$ python -q
>>> import numpy as np
>>> np.set_printoptions(suppress=True, linewidth=140)
>>> def tidy(a):
...     return np.round(a, 3) + 0
... 
>>> B = np.array([[1.0, 0.5], [-0.9, 0.1], [-0.2, -2.7], [0.9, 1.6]])
>>> Z = np.array([[-0.1, -1.2, -0.5, -0.3], [-0.8, -0.3, -0.6, -0.7]])
>>> W0 = B @ Z
>>> tidy(W0)
array([[-0.5 , -1.35, -0.8 , -0.65],
       [ 0.01,  1.05,  0.39,  0.2 ],
       [ 2.18,  1.05,  1.72,  1.95],
       [-1.37, -1.56, -1.41, -1.39]])
>>> rng = np.random.default_rng(403684)
>>> idx = rng.permutation(4)
>>> idx
array([3, 1, 2, 0])
>>> B = W0[idx][:, idx]
>>> tidy(B)
array([[-1.39, -1.56, -1.41, -1.37],
       [ 0.2 ,  1.05,  0.39,  0.01],
       [ 1.95,  1.05,  1.72,  2.18],
       [-0.65, -1.35, -0.8 , -0.5 ]])
>>> feats = np.loadtxt("x.csv", delimiter=",")
>>> tidy(feats)
array([[-0.523, -0.795,  0.307],
       [-0.065, -0.321, -0.945],
       [ 0.85 , -0.514,  0.116]])
>>> u, v = feats[0], feats[1]
>>> tidy(u @ u)
np.float64(1.0)
>>> u @ v
np.float64(0.0)
>>> pr = (u @ v) / (u @ u) * u
>>> tidy(np.linalg.norm(u + v) ** 2 + np.linalg.norm(u - v) ** 2)
np.float64(4.0)
>>> (v - pr) @ u
np.float64(0.0)
>>> np.linalg.matrix_rank(np.outer(u, v))
np.int64(1)
>>> tidy(v - pr)
array([-0.065, -0.321, -0.945])
>>> tidy(np.outer(u, v))
array([[ 0.034,  0.168,  0.494],
       [ 0.052,  0.255,  0.751],
       [-0.02 , -0.099, -0.29 ]])
>>> tidy(feats.T @ feats)
array([[1., 0., 0.],
       [0., 1., 0.],
       [0., 0., 1.]])
>>> tidy(np.linalg.svd(feats, compute_uv=False))
array([1., 1., 1.])
>>> blk = np.stack([feats, 5 * feats, feats[::-1]])
>>> tidy(np.linalg.det(blk))
array([  1., 125.,  -1.])
>>> tidy(np.linalg.norm(blk, axis=(1, 2)))
array([1.732, 8.66 , 1.732])
>>> (blk @ feats.T).shape
(3, 3, 3)
>>> data = np.array([[-0.2, -0.3, 0.7],
...     [1.9, -1.0, -0.2],
...     [-1.3, 0.4, 1.0],
...     [0.9, 0.3, 0.1]])
>>> data[:, 0] *= 10
>>> data
array([[ -2. ,  -0.3,   0.7],
       [ 19. ,  -1. ,  -0.2],
       [-13. ,   0.4,   1. ],
       [  9. ,   0.3,   0.1]])
>>> B = np.c_[data[:, :1] @ np.array([[0]]), np.array([2, 7, 4, 5])]
>>> B
array([[0., 2.],
       [0., 7.],
       [0., 4.],
       [0., 5.]])
>>> np.linalg.matrix_rank(np.c_[data, B])
np.int64(4)
>>> tidy(np.linalg.norm(B - data @ np.linalg.lstsq(data, B)[0], axis=0))
array([0.   , 2.949])
>>> tidy(np.linalg.lstsq(data, B[:, 0])[0])
array([0., 0., 0.])
>>> tidy(np.linalg.norm(np.linalg.qr(data)[0].T @ B, axis=0) ** 2 / ((B ** 2).sum(axis=0) + 1e-12))
array([0.   , 0.907])
>>> tidy(np.linalg.norm(data, 2) / np.linalg.norm(data))
np.float64(0.999)
>>> [round(float(x), 3) for x in np.linalg.svd(data, compute_uv=False)[:3]]
[24.823, 1.054, 0.755]
>>> np.linalg.cond(data) > 100
np.False_
>>> round(np.log10(np.linalg.cond(data)))
2
>>> arr = np.loadtxt("w.csv", delimiter=",")
>>> arr
array([[ 3.592,  0.163, -1.123],
       [-1.962, -0.801,  4.577],
       [ 1.527, -1.174, -0.671],
       [ 2.922, -1.911,  3.158],
       [-3.158, -0.103,  3.434],
       [ 0.852, -3.372, -0.151],
       [-1.267,  1.226, -0.659],
       [ 2.974,  0.382,  0.117],
       [ 1.031, -1.715, -0.921],
       [-0.603,  0.101,  2.998],
       [-0.914, -3.405, -1.162],
       [-0.341, -5.106,  0.015],
       [-0.921, -4.636, -3.109],
       [-1.454,  1.553, -7.98 ],
       [ 1.112,  2.345,  0.004],
       [ 3.1  ,  2.459,  0.908]])
>>> u = np.array([3, -1])
>>> tidy(np.cross(arr[11, :3], arr[12, :3]))
array([15.944, -1.074, -3.122])
>>> tidy(np.correlate(arr[11], arr[12], "full"))
array([ 1.06 , 17.455, 23.939,  4.633, -0.014])
>>> def softmax(z):
...     e = np.exp(z - z.max(axis=-1, keepdims=True))
...     return e / e.sum(axis=-1, keepdims=True)
... 
>>> tidy(softmax(arr[15]))
array([0.61 , 0.322, 0.068])
>>> tidy(softmax(arr).sum(axis=1))
array([1., 1., 1., 1., 1., 1., 1., 1., 1., 1., 1., 1., 1., 1., 1., 1.])
>>> tidy(softmax(10 * arr[15]))
array([0.998, 0.002, 0.   ])
>>> S = arr @ arr.T / np.sqrt(3)
>>> softmax(S).round(6).argmax(axis=1)
array([ 0,  1, 12,  3,  1, 11, 13,  0, 12,  1, 12, 11, 12, 13, 15, 15])
>>> tidy(np.linalg.norm(arr))
np.float64(17.03)
>>> np.abs(arr).max()
np.float64(7.98)
>>> arr[16]
Traceback (most recent call last):
  File "<python-input-55>", line 1, in <module>
    arr[16]
    ~~~^^^^
IndexError: index 16 is out of bounds for axis 0 with size 16
>>> tidy(np.linalg.svd(arr, compute_uv=False))
array([11.414,  9.817,  7.959])
>>> arr.shape
(16, 3)
>>> tidy(arr.sum(axis=0))
array([  6.49 , -13.994,  -0.565])
>>> np.linalg.matrix_rank(arr)
np.int64(3)
>>> E = np.load("m.npy")
>>> E
array([[12.294,  6.392, -0.894],
       [ 3.694, 13.327, -2.925],
       [-0.223,  3.592,  3.296],
       [13.492,  7.522, -0.334],
       [ 0.348,  6.418,  5.921],
       [ 4.953, 10.995, -0.727],
       [ 4.185, 13.276, -0.847],
       [12.281,  7.492,  0.532],
       [ 0.758,  3.042,  5.717],
       [13.435,  9.827, -2.378],
       [12.05 ,  9.428, -0.002],
       [ 3.695, 13.623, -3.365],
       [ 0.567,  4.116,  5.937]])
>>> hat = E @ np.linalg.solve(E.T @ E, E.T)
>>> np.allclose(hat @ hat, hat)
True
>>> tidy(hat @ E[:, 0])
array([12.294,  3.694, -0.223, 13.492,  0.348,  4.953,  4.185, 12.281,  0.758, 13.435, 12.05 ,  3.695,  0.567])
>>> np.trace(hat)
np.float64(3.0)
>>> tidy(np.linalg.eigvalsh(hat))
array([0., 0., 0., 0., 0., 0., 0., 0., 0., 0., 1., 1., 1.])
>>> np.linalg.matrix_rank(np.eye(13) - hat)
np.int64(10)
>>> idx = E[:, 1] > np.median(E[:, 1])
>>> u = E[idx].mean(axis=0) - E[~idx].mean(axis=0)
>>> np.argsort(-np.abs(u).round(6), kind="stable")
array([1, 2, 0])
>>> idx.astype(int)
array([0, 1, 0, 0, 0, 1, 1, 0, 0, 1, 1, 1, 0])
>>> ((E - E.mean(axis=0)) @ u > 0).astype(int)
array([1, 1, 0, 1, 0, 1, 1, 1, 0, 1, 1, 1, 0])
>>> X = np.load("mat.npy")
>>> X
array([[ 2.027,  0.96 ,  1.072],
       [ 2.127,  0.984,  0.797],
       [ 2.08 ,  1.071,  1.044],
       [ 1.969,  0.945,  1.185],
       [ 2.063,  1.038,  1.058],
       [ 0.94 ,  0.866,  0.06 ],
       [ 0.903,  0.994,  0.062],
       [ 1.084,  0.955,  0.008],
       [ 0.953,  0.878,  0.101],
       [ 1.168,  0.85 , -0.218]])
>>> idx = X[:, 2] > np.median(X[:, 2])
>>> u = X[idx].mean(axis=0) - X[~idx].mean(axis=0)
>>> (((X - X.mean(axis=0)) @ u > 0) == idx).mean()
np.float64(1.0)
>>> ((X - X.mean(axis=0)) @ u > 0).astype(int)
array([1, 1, 1, 1, 1, 0, 0, 0, 0, 0])
>>> tidy(u)
array([1.044, 0.091, 1.029])
>>> idx.astype(int)
array([1, 1, 1, 1, 1, 0, 0, 0, 0, 0])
>>> X @ X
Traceback (most recent call last):
  File "<python-input-81>", line 1, in <module>
    X @ X
    ~~^~~
ValueError: matmul: Input operand 1 has a mismatch in its core dimension 0, with gufunc signature (n?,k),(k,m?)->(n?,m?) (size 10 is different from 3)
>>> C2 = X.T @ X
>>> (X @ X.T).shape
(10, 10)
>>> tidy(np.linalg.svd(X, compute_uv=False) ** 2)
array([38.914,  1.814,  0.124])
>>> K = np.load("block6.npy")
>>> tidy(K)
array([[-0.14 ,  0.469, -0.872],
       [ 0.469,  0.807,  0.359],
       [-0.872,  0.359,  0.333]])
>>> x = np.array([-8, -3, -2])
>>> a = np.maximum(K @ x, 0)
>>> tidy(np.maximum(K @ x, 0) - np.maximum(-K @ x, 0))
array([ 1.456, -6.893,  5.231])
>>> tidy(K.T @ a)
array([-4.764,  2.561,  0.475])
>>> tidy(np.tanh(K @ x))
array([ 0.897, -1.   ,  1.   ])
>>> tidy(a)
array([1.456, 0.   , 5.231])
>>> ev, V = np.linalg.eig(K)
>>> tidy(np.prod(ev))
np.float64(-1.0)
>>> tidy(np.sort(np.linalg.eigvals(K.T)))
array([-1.,  1.,  1.])
>>> idx = rng.permutation(3)
>>> idx
array([1, 2, 0])
>>> B = K[idx][:, idx]
>>> np.trace(B)
np.float64(1.0)
>>> np.allclose(B, K)
False
>>> tidy(np.diag(B))
array([ 0.807,  0.333, -0.14 ])
>>> tidy(B)
array([[ 0.807,  0.359,  0.469],
       [ 0.359,  0.333, -0.872],
       [ 0.469, -0.872, -0.14 ]])
>>> q, _ = np.linalg.qr(np.array([[-0.7, -0.9, 0.2, 1.2],
...     [0.5, 0.8, -0.5, 1.4],
...     [-0.9, -0.7, -1.1, 1.5],
...     [0.1, -1.4, -0.5, -1.1]]))
>>> ev = np.array([-3, -3, -3, 3])
>>> F = q @ np.diag(ev) @ q.T
>>> tidy(F)
array([[ 0.084,  2.894, -0.784,  0.063],
       [ 2.894, -0.284, -0.735,  0.059],
       [-0.784, -0.735, -2.801, -0.016],
       [ 0.063,  0.059, -0.016, -2.999]])
>>> q = F.astype(float).copy()
>>> for j in range(4):
...     q[:, j] -= q[:, :j] @ (q[:, :j].T @ q[:, j])
...     q[:, j] /= np.linalg.norm(q[:, j])
... 
>>> tidy(q.T @ q)
array([[1., 0., 0., 0.],
       [0., 1., 0., 0.],
       [0., 0., 1., 0.],
       [0., 0., 0., 1.]])
>>> u, v = F[1], F[3]
>>> tidy(u @ v)
np.float64(0.0)
>>> pr = (u @ v) / (u @ u) * u
>>> np.linalg.matrix_rank(np.outer(u, v))
np.int64(1)
>>> (v - pr) @ u
np.float64(0.0)
>>> idx = rng.permutation(4)
>>> idx
array([1, 2, 0, 3])
>>> B = F[idx][:, idx]
>>> tidy(np.sort(np.abs(np.linalg.eigvals(B))))
array([3., 3., 3., 3.])
>>> tidy(B)
array([[-0.284, -0.735,  2.894,  0.059],
       [-0.735, -2.801, -0.784, -0.016],
       [ 2.894, -0.784,  0.084,  0.063],
       [ 0.059, -0.016,  0.063, -2.999]])
>>> tidy(np.trace(B))
np.float64(-6.0)
>>> tidy(np.linalg.det(B)), tidy(np.linalg.det(F[idx]))
(np.float64(-81.0), np.float64(-81.0))
>>> tidy(np.diag(B))
array([-0.284, -2.801,  0.084, -2.999])
>>> np.allclose(B, F)
False
>>> tidy(np.linalg.norm(B, 2))
np.float64(3.0)
>>> tidy(np.linalg.norm(B[2], 1)), tidy(np.linalg.norm(B[2], np.inf))
(np.float64(3.824), np.float64(2.894))
>>> tidy(np.linalg.norm(B, axis=1))
array([3., 3., 3., 3.])
>>> tidy(np.linalg.norm(B[2] - B[3]))
np.float64(4.243)
>>> tidy(np.linalg.norm(B) ** 2 / np.linalg.norm(B, 2) ** 2)
np.float64(4.0)
>>> np.linalg.norm(B, axis=1).argmax()
np.int64(3)
>>> tidy(B[2] @ B[3])
np.float64(0.0)
